$ python3 -q
>>> import numpy as np
>>> import numpy.linalg as la
>>> np.set_printoptions(suppress=True, linewidth=140)
>>> def rnd(a):
...     return np.round(a, 2) + 0
... 
>>> W0 = np.load("test16.npy")
>>> W0
array([[-0.4 ,  0.6 , -1.8 ,  0.5 , -0.4 , -0.2 , -1.4 , -1.1 ],
       [ 0.5 , -0.1 ,  1.4 , -0.1 , -0.4 ,  2.1 ,  0.6 , -0.3 ],
       [ 0.1 , -1.1 , -1.  , -1.  ,  1.7 , -0.6 , -0.4 , -2.3 ],
       [-0.4 , -0.5 , -0.4 ,  0.3 , -0.1 ,  0.2 ,  1.6 ,  0.1 ],
       [-1.1 , -0.5 ,  0.9 ,  0.6 ,  0.7 ,  0.2 , -1.5 ,  0.8 ],
       [ 1.2 , -0.7 , -1.1 , -0.2 , -0.2 , -0.2 ,  0.5 , -1.3 ],
       [ 0.  , -1.3 , -0.1 , -0.8 , -0.2 , -0.1 , -0.6 , -1.  ],
       [-0.61,  0.67, -1.95,  0.66, -0.32, -0.35, -1.26, -1.21],
       [-0.9 ,  0.3 , -0.8 , -0.2 ,  1.8 ,  0.3 ,  0.6 , -2.  ]])
>>> W = np.array([[6, -2, -3],
...     [-3, -2, -8],
...     [-1, 9, -8],
...     [-3, 3, 2],
...     [4, -5, 1],
...     [-5, -4, -8],
...     [-6, 3, 9],
...     [-6, 8, 5]])
>>> beta = np.array([1, 1, 2])
>>> act = np.maximum(W0 @ W + beta, 0)
>>> la.matrix_rank(act)
np.int64(3)
>>> C = np.array([[0, 3], [1, 3], [5, 0]])
>>> (act @ C).round(6).argmax(axis=1)
array([1, 1, 1, 0, 1, 0, 1, 1, 1])
>>> W @ C
array([[-17,  12],
       [-42, -15],
       [-31,  24],
       [ 13,   0],
       [  0,  -3],
       [-44, -27],
       [ 48,  -9],
       [ 33,   6]])
>>> arr = np.load("w.npy")
>>> arr
array([[ 0,  0,  0,  0,  0,  0],
       [ 0,  0,  0,  0,  0, -2],
       [ 0,  0,  0,  0,  0,  0],
       [ 0,  0, -2,  0, -3, -1],
       [-3,  0,  0,  0,  0, -1],
       [-2,  0, -1,  0,  0,  0],
       [ 0,  2,  0, -1,  0,  0],
       [-1,  0,  0,  0,  0, -1],
       [ 0,  0,  0,  0,  0,  0]])
>>> la.cond(arr) > 100
np.True_
>>> la.matrix_rank(arr, rtol=0.1)
np.int64(5)
>>> data = np.array([[-1.0, 1.0, 1.0, 1.0, 1.0, 1.0],
...     [1.0, -1.0, 1.0, 1.0, 1.0, 1.0],
...     [1.0, 1.0, -1.0, 1.0, 1.0, 1.0],
...     [1.0, 1.0, 1.0, -1.0, 1.0, 1.0],
...     [1.0, 1.0, 1.0, 1.0, -1.0, 1.0],
...     [1.0, 1.0, 1.0, 1.0, 1.0, -1.0]])
>>> r0 = np.array([-1, 3, -3, -3, 0, -1])
>>> other = data + np.outer(r0, np.eye(6)[2])
>>> la.matrix_rank(other - data)
np.int64(1)
>>> rnd(la.det(other) / la.det(data)), rnd(1 + la.solve(data, r0)[2])
(np.float64(1.88), np.float64(1.88))
>>> la.matrix_rank(la.inv(other) - la.inv(data), tol=1e-8)
np.int64(1)
>>> w, V = la.eigh(data)
>>> rnd(V.T @ V)
array([[1., 0., 0., 0., 0., 0.],
       [0., 1., 0., 0., 0., 0.],
       [0., 0., 1., 0., 0., 0.],
       [0., 0., 0., 1., 0., 0.],
       [0., 0., 0., 0., 1., 0.],
       [0., 0., 0., 0., 0., 1.]])
>>> rnd(V.T @ data @ V)
array([[-2.,  0.,  0.,  0.,  0.,  0.],
       [ 0., -2.,  0.,  0.,  0.,  0.],
       [ 0.,  0., -2.,  0.,  0.,  0.],
       [ 0.,  0.,  0., -2.,  0.,  0.],
       [ 0.,  0.,  0.,  0., -2.,  0.],
       [ 0.,  0.,  0.,  0.,  0.,  4.]])
>>> np.unique(w.round(6) + 0, return_counts=True)[1]
array([5, 1])
>>> w, V = la.eigh(data)
>>> x0 = np.array([2, 4, 1, 4, 2, 2])
>>> rnd(V * np.abs(w) @ V.T)
array([[2.33, 0.33, 0.33, 0.33, 0.33, 0.33],
       [0.33, 2.33, 0.33, 0.33, 0.33, 0.33],
       [0.33, 0.33, 2.33, 0.33, 0.33, 0.33],
       [0.33, 0.33, 0.33, 2.33, 0.33, 0.33],
       [0.33, 0.33, 0.33, 0.33, 2.33, 0.33],
       [0.33, 0.33, 0.33, 0.33, 0.33, 2.33]])
>>> x0 @ data @ x0 / (x0 @ x0), rnd(w[0]), rnd(w[-1])
(np.float64(3.0), np.float64(-2.0), np.float64(4.0))
>>> other = la.inv(data)
>>> rnd(la.det(data) * other)
array([[ 48., -16., -16., -16., -16., -16.],
       [-16.,  48., -16., -16., -16., -16.],
       [-16., -16.,  48., -16., -16., -16.],
       [-16., -16., -16.,  48., -16., -16.],
       [-16., -16., -16., -16.,  48., -16.],
       [-16., -16., -16., -16., -16.,  48.]])
>>> rnd(la.slogdet(data)[0])
np.float64(-1.0)
>>> np.allclose(other, data.T)
False
>>> rnd(data @ other)
array([[1., 0., 0., 0., 0., 0.],
       [0., 1., 0., 0., 0., 0.],
       [0., 0., 1., 0., 0., 0.],
       [0., 0., 0., 1., 0., 0.],
       [0., 0., 0., 0., 1., 0.],
       [0., 0., 0., 0., 0., 1.]])
>>> rnd(other)
array([[-0.38,  0.12,  0.12,  0.12,  0.12,  0.12],
       [ 0.12, -0.38,  0.12,  0.12,  0.12,  0.12],
       [ 0.12,  0.12, -0.38,  0.12,  0.12,  0.12],
       [ 0.12,  0.12,  0.12, -0.38,  0.12,  0.12],
       [ 0.12,  0.12,  0.12,  0.12, -0.38,  0.12],
       [ 0.12,  0.12,  0.12,  0.12,  0.12, -0.37]])
>>> other = data / la.norm(data, axis=1, keepdims=True)
>>> cov = other @ other.T
>>> rnd(la.norm(other, axis=1))
array([1., 1., 1., 1., 1., 1.])
>>> (np.abs(cov) > 0.9).astype(int)
array([[1, 0, 0, 0, 0, 0],
       [0, 1, 0, 0, 0, 0],
       [0, 0, 1, 0, 0, 0],
       [0, 0, 0, 1, 0, 0],
       [0, 0, 0, 0, 1, 0],
       [0, 0, 0, 0, 0, 1]])
>>> np.argwhere(np.triu(np.abs(cov) > 0.95, 1))
array([], shape=(0, 2), dtype=int64)
>>> (cov - 2 * np.eye(6)).round(6).argmax(axis=1)
array([1, 0, 0, 0, 0, 0])
>>> r0 = np.array([0, 1, 1, -1, -1, -2, 1]) + 0.5
>>> F = np.outer(r0, r0) / (r0 @ r0)
>>> rnd(F)
array([[ 0.03,  0.08,  0.08, -0.03, -0.03, -0.08,  0.08],
       [ 0.08,  0.23,  0.23, -0.08, -0.08, -0.23,  0.23],
       [ 0.08,  0.23,  0.23, -0.08, -0.08, -0.23,  0.23],
       [-0.03, -0.08, -0.08,  0.03,  0.03,  0.08, -0.08],
       [-0.03, -0.08, -0.08,  0.03,  0.03,  0.08, -0.08],
       [-0.08, -0.23, -0.23,  0.08,  0.08,  0.23, -0.23],
       [ 0.08,  0.23,  0.23, -0.08, -0.08, -0.23,  0.23]])
>>> # projection: eigenvalues are 0 or 1
>>> rnd(np.sort(np.abs(la.eigvals(F))))
array([0., 0., 0., 0., 0., 0., 1.])
>>> rnd((F + F.T) / 2)
array([[ 0.03,  0.08,  0.08, -0.03, -0.03, -0.08,  0.08],
       [ 0.08,  0.23,  0.23, -0.08, -0.08, -0.23,  0.23],
       [ 0.08,  0.23,  0.23, -0.08, -0.08, -0.23,  0.23],
       [-0.03, -0.08, -0.08,  0.03,  0.03,  0.08, -0.08],
       [-0.03, -0.08, -0.08,  0.03,  0.03,  0.08, -0.08],
       [-0.08, -0.23, -0.23,  0.08,  0.08,  0.23, -0.23],
       [ 0.08,  0.23,  0.23, -0.08, -0.08, -0.23,  0.23]])
>>> np.allclose(F @ F.T, F.T @ F)
True
>>> rnd(np.trace(F))
np.float64(1.0)
>>> rnd(np.abs(la.eigvals(F)).max())
np.float64(1.0)
